% python3 -q
>>> import numpy as np
>>> import numpy.linalg as la
>>> np.set_printoptions(suppress=True, linewidth=160)
>>> rd = lambda a: np.round(a, 3) + 0
>>> M = np.load("run10.npy")
>>> M
array([[0, 0, 1, 0, 0, 0, 0],
       [0, 0, 0, 0, 0, 1, 0],
       [0, 0, 0, 0, 0, 0, 1],
       [0, 0, 0, 1, 0, 0, 0],
       [1, 0, 0, 0, 0, 0, 0],
       [0, 0, 0, 0, 1, 0, 0],
       [0, 1, 0, 0, 0, 0, 0]])
>>> # row-stochastic, so 1 is an eigenvalue
>>> Y = M / np.sqrt((M ** 2).mean(axis=1, keepdims=True))
>>> la.matrix_rank(Y) == la.matrix_rank(M)
np.True_
>>> u = np.array([1, 3, 3, 3, 0, 2, 1])
>>> Y = M + np.outer(u, np.eye(7)[4])
>>> la.matrix_rank(Y - M)
np.int64(1)
>>> Y
array([[0., 0., 1., 0., 1., 0., 0.],
       [0., 0., 0., 0., 3., 1., 0.],
       [0., 0., 0., 0., 3., 0., 1.],
       [0., 0., 0., 1., 3., 0., 0.],
       [1., 0., 0., 0., 0., 0., 0.],
       [0., 0., 0., 0., 3., 0., 0.],
       [0., 1., 0., 0., 1., 0., 0.]])
>>> rng = np.random.default_rng(143533)
>>> lab = rng.permutation(7)
>>> Y = M[:, lab] * rng.choice([-1, 1], 7)
>>> Y
array([[ 0,  0,  0,  0,  0,  1,  0],
       [ 0,  0,  0,  1,  0,  0,  0],
       [ 0,  0,  0,  0,  0,  0, -1],
       [ 0,  1,  0,  0,  0,  0,  0],
       [ 0,  0,  0,  0, -1,  0,  0],
       [ 0,  0, -1,  0,  0,  0,  0],
       [ 1,  0,  0,  0,  0,  0,  0]])
>>> left, _, vt = la.svd(M.T @ Y)
>>> left @ vt
array([[ 0.,  0.,  0.,  0., -1.,  0.,  0.],
       [ 1.,  0.,  0.,  0.,  0.,  0.,  0.],
       [ 0.,  0.,  0.,  0.,  0.,  1.,  0.],
       [ 0.,  1.,  0.,  0.,  0.,  0.,  0.],
       [ 0.,  0., -1.,  0.,  0.,  0.,  0.],
       [ 0.,  0.,  0.,  1.,  0.,  0.,  0.],
       [ 0.,  0.,  0.,  0.,  0.,  0., -1.]])
>>> rd(la.lstsq(M, Y)[0])
array([[ 0.,  0.,  0.,  0., -1.,  0.,  0.],
       [ 1.,  0.,  0.,  0.,  0.,  0.,  0.],
       [ 0.,  0.,  0.,  0.,  0.,  1.,  0.],
       [ 0.,  1.,  0.,  0.,  0.,  0.,  0.],
       [ 0.,  0., -1.,  0.,  0.,  0.,  0.],
       [ 0.,  0.,  0.,  1.,  0.,  0.,  0.],
       [ 0.,  0.,  0.,  0.,  0.,  0., -1.]])
>>> M[:, 1] @ M[:, 6]
np.int64(0)
>>> rd(la.norm(M, axis=0))
array([1., 1., 1., 1., 1., 1., 1.])
>>> M @ M.T
array([[1, 0, 0, 0, 0, 0, 0],
       [0, 1, 0, 0, 0, 0, 0],
       [0, 0, 1, 0, 0, 0, 0],
       [0, 0, 0, 1, 0, 0, 0],
       [0, 0, 0, 0, 1, 0, 0],
       [0, 0, 0, 0, 0, 1, 0],
       [0, 0, 0, 0, 0, 0, 1]])
>>> (la.matrix_power((M != 0) + (M.T != 0) + np.eye(7), 7) > 0).astype(int)
array([[1, 1, 1, 0, 1, 1, 1],
       [1, 1, 1, 0, 1, 1, 1],
       [1, 1, 1, 0, 1, 1, 1],
       [0, 0, 0, 1, 0, 0, 0],
       [1, 1, 1, 0, 1, 1, 1],
       [1, 1, 1, 0, 1, 1, 1],
       [1, 1, 1, 0, 1, 1, 1]])
>>> rd(np.sort(la.eigvals(M).real))
array([-1. , -0.5, -0.5,  0.5,  0.5,  1. ,  1. ])
>>> F = np.loadtxt("dump.csv", delimiter=",")
>>> F
array([[-0.1  ,  0.6  ,  0.5  ,  0.1  ,  0.3  ,  0.7  ,  0.7  ,  0.7  ],
       [ 0.5  ,  0.   ,  1.2  ,  0.6  , -0.1  ,  1.8  ,  1.8  , -0.5  ],
       [-0.2  ,  1.   ,  1.   ,  0.1  ,  0.   ,  0.8  , -1.6  , -0.1  ],
       [-0.4  ,  0.5  ,  0.5  ,  1.1  ,  1.2  ,  0.3  ,  0.5  , -0.6  ],
       [-0.147,  0.566,  0.499,  0.156,  0.288,  0.76 ,  0.741,  0.736]])
>>> u, v = F[1], F[3]
>>> u @ u
np.float64(8.79)
>>> p = (u @ v) / (u @ u) * u
>>> rd(la.norm(u + v) ** 2 + la.norm(u - v) ** 2)
np.float64(25.6)
>>> rd((v - p) @ u)
np.float64(0.0)
